$ ipython --no-banner

In [1]: import numpy as np

In [2]: import numpy.linalg as la

In [3]: np.set_printoptions(precision=2, suppress=True, linewidth=120)

In [4]: data = np.load("layer14.npy")

In [5]: print(data)
[[ 0.88 -0.27 -0.27 -0.27]
 [-0.27  0.37 -0.63 -0.63]
 [-0.27 -0.63  0.37 -0.63]
 [-0.27 -0.63 -0.63  0.37]]

In [6]: ev, evecs = la.eig(data)

In [7]: print(np.sort(la.eigvals(la.inv(data))))
[-1.  1.  1.  1.]

In [8]: print(ev)
[ 1. -1.  1.  1.]

In [9]: print(np.sort(la.eigvals(data @ data)))
[1. 1. 1. 1.]

In [10]: print(np.sort(la.eigvals(data.T)))
[-1.  1.  1.  1.]

In [11]: ev, evecs = la.eigh(data)

In [12]: print(ev)
[-1.  1.  1.  1.]

In [13]: print(la.eigvalsh(data + 2 * np.eye(4)))
[1. 3. 3. 3.]

In [14]: print(la.eigvalsh(data @ data))
[1. 1. 1. 1.]

In [15]: x = np.array([-2, 4, 4, -1])

In [16]: rhs = data @ x

In [17]: print(rhs)
[-3.65  0.14  0.14 -4.86]

In [18]: print(la.solve(data, rhs))
[-2.  4.  4. -1.]

In [19]: cov = data.T @ data

In [20]: print(np.allclose(cov, cov.T))
True

In [21]: print(la.eigvalsh(cov)[::-1])
[1. 1. 1. 1.]

In [22]: print(la.matrix_rank(cov))
4

In [23]: print(np.trace(cov), (data ** 2).sum())
4.0 4.0

In [24]: print(la.svd(data, compute_uv=False) ** 2)
[1. 1. 1. 1.]

In [25]: print(np.all(la.eigvalsh(data) > 0))
False

In [26]: print(np.round(la.eigvalsh(data).min(), 2))
-1.0

In [27]: M = np.load("w.npy")

In [28]: print(M)
[[0. 0. 0. 0. 0. 2. 1. 1. 0. 0. 2. 1.]
 [0. 0. 0. 0. 0. 1. 0. 1. 1. 0. 0. 0.]
 [0. 0. 0. 0. 0. 0. 0. 0. 0. 1. 1. 0.]
 [0. 0. 0. 0. 0. 1. 1. 1. 2. 2. 1. 1.]
 [0. 0. 0. 0. 0. 1. 2. 0. 2. 0. 2. 1.]
 [2. 1. 0. 1. 1. 0. 0. 0. 0. 0. 0. 0.]
 [1. 0. 0. 1. 2. 0. 0. 0. 0. 0. 0. 0.]
 [1. 1. 0. 1. 0. 0. 0. 0. 0. 0. 0. 0.]
 [0. 1. 0. 2. 2. 0. 0. 0. 0. 0. 0. 0.]
 [0. 0. 1. 2. 0. 0. 0. 0. 0. 0. 0. 0.]
 [2. 0. 1. 1. 2. 0. 0. 0. 0. 0. 0. 0.]
 [1. 0. 0. 1. 1. 0. 0. 0. 0. 0. 0. 0.]]

In [29]: # rows and columns are dependent

In [30]: print(la.lstsq(M[:-1].T, M[-1])[2])
10

In [31]: print(np.round(M @ la.pinv(M) @ M, 2) + 0)
[[0. 0. 0. 0. 0. 2. 1. 1. 0. 0. 2. 1.]
 [0. 0. 0. 0. 0. 1. 0. 1. 1. 0. 0. 0.]
 [0. 0. 0. 0. 0. 0. 0. 0. 0. 1. 1. 0.]
 [0. 0. 0. 0. 0. 1. 1. 1. 2. 2. 1. 1.]
 [0. 0. 0. 0. 0. 1. 2. 0. 2. 0. 2. 1.]
 [2. 1. 0. 1. 1. 0. 0. 0. 0. 0. 0. 0.]
 [1. 0. 0. 1. 2. 0. 0. 0. 0. 0. 0. 0.]
 [1. 1. 0. 1. 0. 0. 0. 0. 0. 0. 0. 0.]
 [0. 1. 0. 2. 2. 0. 0. 0. 0. 0. 0. 0.]
 [0. 0. 1. 2. 0. 0. 0. 0. 0. 0. 0. 0.]
 [2. 0. 1. 1. 2. 0. 0. 0. 0. 0. 0. 0.]
 [1. 0. 0. 1. 1. 0. 0. 0. 0. 0. 0. 0.]]

In [32]: print(np.unique(M.round(6), axis=0).shape)
(12, 12)

In [33]: print(np.allclose(M[:-1].T @ la.lstsq(M[:-1].T, M[-1])[0], M[-1]))
True
